% ipython --no-banner

In [1]: import numpy as np

In [2]: np.set_printoptions(suppress=True, linewidth=160)

In [3]: X = np.load("block0.npy")

In [4]: X
Out[4]: 
array([[0, 0, 1, 0, 0],
       [0, 2, 0, 0, 0],
       [2, 0, 0, 0, 0],
       [0, 0, 0, 3, 0],
       [0, 0, 0, 0, 1]])

In [5]: theta = np.radians(135)

In [6]: r_ = np.eye(5)

In [7]: r_[2, 2] = r_[3, 3] = np.cos(theta)

In [8]: r_[2, 3], r_[3, 2] = -np.sin(theta), np.sin(theta)

In [9]: r_.round(2)
Out[9]: 
array([[ 1.  ,  0.  ,  0.  ,  0.  ,  0.  ],
       [ 0.  ,  1.  ,  0.  ,  0.  ,  0.  ],
       [ 0.  ,  0.  , -0.71, -0.71,  0.  ],
       [ 0.  ,  0.  ,  0.71, -0.71,  0.  ],
       [ 0.  ,  0.  ,  0.  ,  0.  ,  1.  ]])

In [10]: other = X @ r_.T

In [11]: round(float(np.linalg.det(r_)), 2), np.round(np.trace(r_), 2)
Out[11]: (1.0, np.float64(1.59))

In [12]: other.round(2)
Out[12]: 
array([[ 0.  ,  0.  , -0.71,  0.71,  0.  ],
       [ 0.  ,  2.  ,  0.  ,  0.  ,  0.  ],
       [ 2.  ,  0.  ,  0.  ,  0.  ,  0.  ],
       [ 0.  ,  0.  , -2.12, -2.12,  0.  ],
       [ 0.  ,  0.  ,  0.  ,  0.  ,  1.  ]])

In [13]: A = np.load("dump.npy")

In [14]: A
Out[14]: 
array([[1, 1, 0, 3, 0],
       [0, 1, 1, 0, 1],
       [0, 0, 0, 1, 1],
       [0, 0, 0, 2, 1],
       [0, 0, 0, 0, 2]])

In [15]: other = A / np.linalg.norm(A, axis=1, keepdims=True)

In [16]: G = other @ other.T

In [17]: (G - 2 * np.eye(5)).round(6).argmax(axis=1)
Out[17]: array([3, 4, 3, 2, 2])

In [18]: np.round(np.degrees(np.arccos(np.clip(G[3, 0], -1, 1))), 2)
Out[18]: np.float64(36.0)

In [19]: G[3].round(2)
Out[19]: array([0.81, 0.26, 0.95, 1.  , 0.45])

In [20]: (np.abs(G) > 0.9).astype(int)
Out[20]: 
array([[1, 0, 0, 0, 0],
       [0, 1, 0, 0, 0],
       [0, 0, 1, 1, 0],
       [0, 0, 1, 1, 0],
       [0, 0, 0, 0, 1]])

In [21]: np.argwhere(np.triu(np.abs(G) > 0.95, 1))
Out[21]: array([], shape=(0, 2), dtype=int64)

In [22]: U, sigma, Vh = np.linalg.svd(A)

In [23]: np.argmax(sigma[:-1] / (sigma[1:] + 1e-6)) + 1
Out[23]: np.int64(4)

In [24]: sigma.round(2) + 0
Out[24]: array([4.05, 2.5 , 1.42, 0.55, 0.  ])

In [25]: other = U[:, :4] @ np.diag(sigma[:4]) @ Vh[:4]

In [26]: np.linalg.matrix_rank(other)
Out[26]: np.int64(4)

In [27]: round(np.linalg.norm(A - other, 2), 2), np.round(sigma[4], 2)
Out[27]: (np.float64(0.0), np.float64(0.0))

In [28]: np.linalg.matrix_rank(A, rtol=0.05)
Out[28]: np.int64(4)

In [29]: round(np.abs(A - other).max(), 2)
Out[29]: np.float64(0.0)
